$ python3 -q
>>> import numpy as np
>>> np.set_printoptions(suppress=True, linewidth=140)
>>> A = np.load("x.npy")
>>> print(A)
[[ 2 -1  2 -1  2  1  0  1]
 [ 2 -2 -2 -1  2 -2  2 -1]
 [ 0  0  2  2  1  2 -2  2]
 [ 2 -2  2  1  1  1  0 -1]
 [ 0 -1  2 -2 -1 -2 -2  2]
 [-1  0  1  0  0  1  1  0]
 [ 1 -1 -1 -2 -2 -2 -2  0]
 [ 1  2 -2  2  0 -2  2  1]]
>>> vec = np.array([-2, 3, 4, -2, 4, -4, -4, 3])
>>> target = A @ vec
>>> coef, lr = np.zeros(8), 1 / np.linalg.norm(A, 2) ** 2
>>> for i in range(8):
...     coef -= lr * A.T @ (A @ coef - target)
...     if i % 2 == 0: print(i, round(np.linalg.norm(A @ coef - target), 4))
... 
0 15.2474
2 9.3532
4 6.7373
6 5.2947
>>> print(round(np.linalg.cond(A), 4))
14.1711
>>> feats = np.load("data.npy")
>>> print(feats)
[[-1.      1.3    -2.6516  1.5    -0.8    -0.4     0.4     1.7     0.    ]
 [ 1.4     1.3    -2.6261 -0.4     0.4     1.      0.9     0.5     1.2   ]
 [-1.4    -0.9     1.8362 -1.1     0.2     0.      1.3    -0.1     0.    ]
 [-0.8    -1.1     2.2638 -0.3     1.1    -1.9    -1.7    -0.8    -1.7   ]
 [ 1.2    -1.9     3.8434  0.9    -1.      0.2     0.3    -0.2     0.    ]
 [ 1.1    -2.      3.9692 -1.8    -0.9    -0.9    -0.3     0.     -0.6   ]
 [-0.3     0.     -0.0227  0.5     0.8    -1.1    -1.7     1.2    -1.3   ]
 [ 0.7    -2.      3.9639 -0.2     0.1     0.2     2.      0.4    -1.    ]
 [-1.5     0.3    -0.6501 -0.1    -0.5     0.3    -0.8     0.3     1.1   ]
 [ 0.6    -0.8     1.6825 -1.2     0.6     0.6     0.2    -2.      0.4   ]
 [ 0.1    -0.3     0.6983  1.1     1.     -2.5     0.8    -0.7    -1.2   ]
 [-0.1    -0.3     0.5248 -1.3     0.4     0.6     0.9    -0.1    -3.4   ]
 [-1.5     1.6    -3.2584 -0.3    -0.8     0.6    -1.3    -1.2    -1.2   ]
 [-0.4    -0.3     0.5473  1.9    -1.5    -0.2     0.     -0.1    -1.5   ]
 [ 0.3     0.7    -1.455   0.2    -0.6     0.9     1.2     0.6     0.4   ]
 [ 0.7    -0.6     1.2881 -0.6     0.3    -2.8    -0.3    -1.7     0.6   ]
 [ 0.9    -0.4     0.6871  0.3    -0.5    -0.3     1.4    -2.     -1.1   ]
 [-1.1     0.6    -1.1916  0.6    -1.2     1.5    -0.1    -1.4     0.1   ]
 [-0.5    -1.9     3.7611 -0.2    -0.2     0.5     0.2     0.2     0.4   ]
 [ 0.4     0.7    -1.4335  0.7     1.4     0.4    -0.7    -2.2     0.5   ]
 [ 2.5    -1.7     3.4005  2.4     2.1    -2.2    -0.5    -1.5     0.2   ]
 [-0.6     0.3    -0.5236 -0.9     0.3     0.3    -1.1    -0.7    -1.6   ]
 [ 0.2    -1.2     2.4674  0.5    -0.2     0.7    -0.5    -0.4     1.7   ]
 [ 1.4    -0.2     0.3816 -0.4     0.5     1.      1.4    -1.6     0.1   ]
 [-1.1     0.     -0.0267  0.8    -0.6    -0.2    -1.3    -0.1     0.7   ]
 [ 0.5    -0.8     1.5621  0.1     0.2     1.      0.6    -0.7     0.9   ]
 [ 1.      0.1    -0.213   0.7     0.1     0.5    -1.2     0.2    -0.1   ]
 [ 0.6     0.4    -0.8608  0.1     0.     -0.4     0.      0.6    -0.3   ]
 [-1.1     0.2    -0.3638 -0.8     1.4    -0.7    -1.      0.8     0.8   ]
 [ 0.8    -0.7     1.5232  1.1     0.8     0.2     1.2     1.      0.7   ]
 [-0.6    -0.5     1.0136  0.1     1.3     0.1    -0.5     0.1    -0.4   ]
 [-0.1     2.6    -5.2614 -1.1     0.1     0.6     1.3    -0.6    -1.7   ]
 [ 0.1    -0.5     1.0812 -0.6     1.      0.2     1.      0.1    -0.3   ]
 [ 0.6    -1.6     3.0699 -2.1    -0.2    -0.9    -1.9     0.     -0.4   ]
 [-0.1    -0.1     0.2905  1.3    -0.4     0.5     0.4    -0.3     0.3   ]]
>>> Xs = (feats - feats.mean(axis=0)) / feats.std(axis=0)
>>> print(np.argwhere(np.abs(Xs) > 2))
[[ 0  7]
 [10  5]
 [11  8]
 [15  5]
 [19  7]
 [20  0]
 [20  3]
 [20  4]
 [20  5]
 [31  1]
 [31  2]
 [33  3]]
>>> coef = np.linalg.lstsq(np.delete(Xs, 4, axis=1), Xs[:, 4])[0]
>>> print(np.round(1 - np.var(Xs[:, 4] - np.delete(Xs, 4, axis=1) @ coef), 4))
0.3137
>>> print(np.abs(coef).argmax())
1
>>> rng = np.random.default_rng(90)
>>> z = rng.permutation(9)
>>> A2 = feats[:, z] * rng.choice([-1, 1], 9)
>>> print(A2)
[[-1.5    -1.3     1.7    -0.8    -0.4     0.4     1.      2.6516 -0.    ]
 [ 0.4    -1.3     0.5     0.4     1.      0.9    -1.4     2.6261 -1.2   ]
 [ 1.1     0.9    -0.1     0.2     0.      1.3     1.4    -1.8362 -0.    ]
 [ 0.3     1.1    -0.8     1.1    -1.9    -1.7     0.8    -2.2638  1.7   ]
 [-0.9     1.9    -0.2    -1.      0.2     0.3    -1.2    -3.8434 -0.    ]
 [ 1.8     2.      0.     -0.9    -0.9    -0.3    -1.1    -3.9692  0.6   ]
 [-0.5    -0.      1.2     0.8    -1.1    -1.7     0.3     0.0227  1.3   ]
 [ 0.2     2.      0.4     0.1     0.2     2.     -0.7    -3.9639  1.    ]
 [ 0.1    -0.3     0.3    -0.5     0.3    -0.8     1.5     0.6501 -1.1   ]
 [ 1.2     0.8    -2.      0.6     0.6     0.2    -0.6    -1.6825 -0.4   ]
 [-1.1     0.3    -0.7     1.     -2.5     0.8    -0.1    -0.6983  1.2   ]
 [ 1.3     0.3    -0.1     0.4     0.6     0.9     0.1    -0.5248  3.4   ]
 [ 0.3    -1.6    -1.2    -0.8     0.6    -1.3     1.5     3.2584  1.2   ]
 [-1.9     0.3    -0.1    -1.5    -0.2     0.      0.4    -0.5473  1.5   ]
 [-0.2    -0.7     0.6    -0.6     0.9     1.2    -0.3     1.455  -0.4   ]
 [ 0.6     0.6    -1.7     0.3    -2.8    -0.3    -0.7    -1.2881 -0.6   ]
 [-0.3     0.4    -2.     -0.5    -0.3     1.4    -0.9    -0.6871  1.1   ]
 [-0.6    -0.6    -1.4    -1.2     1.5    -0.1     1.1     1.1916 -0.1   ]
 [ 0.2     1.9     0.2    -0.2     0.5     0.2     0.5    -3.7611 -0.4   ]
 [-0.7    -0.7    -2.2     1.4     0.4    -0.7    -0.4     1.4335 -0.5   ]
 [-2.4     1.7    -1.5     2.1    -2.2    -0.5    -2.5    -3.4005 -0.2   ]
 [ 0.9    -0.3    -0.7     0.3     0.3    -1.1     0.6     0.5236  1.6   ]
 [-0.5     1.2    -0.4    -0.2     0.7    -0.5    -0.2    -2.4674 -1.7   ]
 [ 0.4     0.2    -1.6     0.5     1.      1.4    -1.4    -0.3816 -0.1   ]
 [-0.8    -0.     -0.1    -0.6    -0.2    -1.3     1.1     0.0267 -0.7   ]
 [-0.1     0.8    -0.7     0.2     1.      0.6    -0.5    -1.5621 -0.9   ]
 [-0.7    -0.1     0.2     0.1     0.5    -1.2    -1.      0.213   0.1   ]
 [-0.1    -0.4     0.6     0.     -0.4     0.     -0.6     0.8608  0.3   ]
 [ 0.8    -0.2     0.8     1.4    -0.7    -1.      1.1     0.3638 -0.8   ]
 [-1.1     0.7     1.      0.8     0.2     1.2    -0.8    -1.5232 -0.7   ]
 [-0.1     0.5     0.1     1.3     0.1    -0.5     0.6    -1.0136  0.4   ]
 [ 1.1    -2.6    -0.6     0.1     0.6     1.3     0.1     5.2614  1.7   ]
 [ 0.6     0.5     0.1     1.      0.2     1.     -0.1    -1.0812  0.3   ]
 [ 2.1     1.6     0.     -0.2    -0.9    -1.9    -0.6    -3.0699  0.4   ]
 [-1.3     0.1    -0.3    -0.4     0.5     0.4     0.1    -0.2905 -0.3   ]]
>>> U, _, VT = np.linalg.svd(feats.T @ A2)
>>> print(z)
[3 1 7 4 5 6 0 2 8]
>>> print(np.round(np.linalg.lstsq(feats, A2)[0], 4) + 0)
[[ 0.  0.  0.  0.  0.  0. -1.  0.  0.]
 [ 0. -1.  0.  0.  0.  0.  0.  0.  0.]
 [ 0.  0.  0.  0.  0.  0.  0. -1.  0.]
 [-1.  0.  0.  0.  0.  0.  0.  0.  0.]
 [ 0.  0.  0.  1.  0.  0.  0.  0.  0.]
 [ 0.  0.  0.  0.  1.  0.  0.  0.  0.]
 [ 0.  0.  0.  0.  0.  1.  0.  0.  0.]
 [ 0.  0.  1.  0.  0.  0.  0.  0.  0.]
 [ 0.  0.  0.  0.  0.  0.  0.  0. -1.]]
>>> print(np.round(U @ VT, 4) + 0)
[[ 0.  0.  0.  0.  0.  0. -1.  0.  0.]
 [ 0. -1.  0.  0.  0.  0.  0.  0.  0.]
 [ 0.  0.  0.  0.  0.  0.  0. -1.  0.]
 [-1.  0.  0.  0.  0.  0.  0.  0.  0.]
 [ 0.  0.  0.  1.  0.  0.  0.  0.  0.]
 [ 0.  0.  0.  0.  1.  0.  0.  0.  0.]
 [ 0.  0.  0.  0.  0.  1.  0.  0.  0.]
 [ 0.  0.  1.  0.  0.  0.  0.  0.  0.]
 [ 0.  0.  0.  0.  0.  0.  0.  0. -1.]]
